% ipython --no-banner

In [1]: import numpy as np

In [2]: from numpy import linalg as LA

In [3]: np.set_printoptions(precision=2, suppress=True, linewidth=120)

In [4]: def rd(a):
   ...:     return np.round(a, 2) + 0
   ...: 

In [5]: rng = np.random.default_rng(2357)

In [6]: data = np.triu(rng.random((4, 4)) < 0.6, 1).astype(int)

In [7]: data = data + data.T

In [8]: data
Out[8]: 
array([[0, 0, 1, 1],
       [0, 0, 0, 0],
       [1, 0, 0, 1],
       [1, 0, 1, 0]])

In [9]: # equal to its transpose

In [10]: LA.cond(data) > 100
Out[10]: np.True_

In [11]: np.argsort(-LA.norm(data, axis=0).round(6), kind="stable")[:3]
Out[11]: array([0, 2, 3])

In [12]: LA.matrix_rank(data, rtol=0.1)
Out[12]: np.int64(3)

In [13]: Uu, sigma, Vt = LA.svd(data)

In [14]: rd(sigma)
Out[14]: array([2., 1., 1., 0.])

In [15]: out = Uu[:, :3] @ np.diag(sigma[:3]) @ Vt[:3]

In [16]: rd(np.abs(data - out).max())
Out[16]: np.float64(0.0)

In [17]: LA.matrix_rank(data, rtol=0.05)
Out[17]: np.int64(3)

In [18]: data[3] @ data[1]
Out[18]: np.int64(0)

In [19]: rd(LA.norm(data[3] - data[1]))
Out[19]: np.float64(1.41)

In [20]: rd(LA.norm(data, 1)), rd(LA.norm(data, np.inf))
Out[20]: (np.float64(2.0), np.float64(2.0))

In [21]: rd(LA.norm(data, "nuc"))
Out[21]: np.float64(4.0)

In [22]: rd(LA.norm(data, axis=0))
Out[22]: array([1.41, 0.  , 1.41, 1.41])

In [23]: rd(LA.eigvalsh(data).min())
Out[23]: np.float64(-1.0)

In [24]: np.all(LA.eigvalsh(data) > 0)
Out[24]: np.False_

In [25]: z = rng.permutation(4)

In [26]: z
Out[26]: array([3, 2, 0, 1])

In [27]: out = data[z][:, z]

In [28]: rd(np.sort(np.abs(LA.eigvals(out))))
Out[28]: array([0., 1., 1., 2.])

In [29]: np.allclose(out, data)
Out[29]: False

In [30]: np.trace(out)
Out[30]: np.int64(0)

In [31]: E = np.load("dump.npy")

In [32]: E
Out[32]: 
array([[-4.93,  5.31, -7.59],
       [-4.05,  4.38, -6.18],
       [-2.47,  2.58, -3.72],
       [-1.21,  0.98, -1.83],
       [-0.96,  0.66, -1.47],
       [-0.19, -0.08, -0.35],
       [-0.01, -0.01, -0.02],
       [ 0.  ,  0.  ,  0.01],
       [ 0.07,  0.08,  0.14],
       [ 0.4 ,  0.73,  0.92],
       [ 0.49,  0.93,  1.15],
       [ 1.29,  2.68,  3.22],
       [ 1.41,  2.9 ,  3.5 ],
       [ 1.63,  3.34,  4.08],
       [ 1.96,  3.93,  4.9 ],
       [ 2.66,  5.11,  6.65],
       [ 2.93,  5.53,  7.31],
       [ 4.12,  7.24, 10.18],
       [ 4.78,  8.13, 11.77],
       [ 6.11,  9.78, 14.94]])

In [33]: P = E @ LA.solve(E.T @ E, E.T)

In [34]: rd(np.diag(P))
Out[34]: 
array([0.52, 0.34, 0.17, 0.14, 0.12, 0.01, 0.  , 0.  , 0.  , 0.04, 0.05, 0.1 , 0.13, 0.11, 0.12, 0.11, 0.11, 0.17,
       0.23, 0.52])

In [35]: rd(LA.eigvalsh(P))
Out[35]: array([0., 0., 0., 0., 0., 0., 0., 0., 0., 0., 0., 0., 0., 0., 0., 0., 0., 1., 1., 1.])
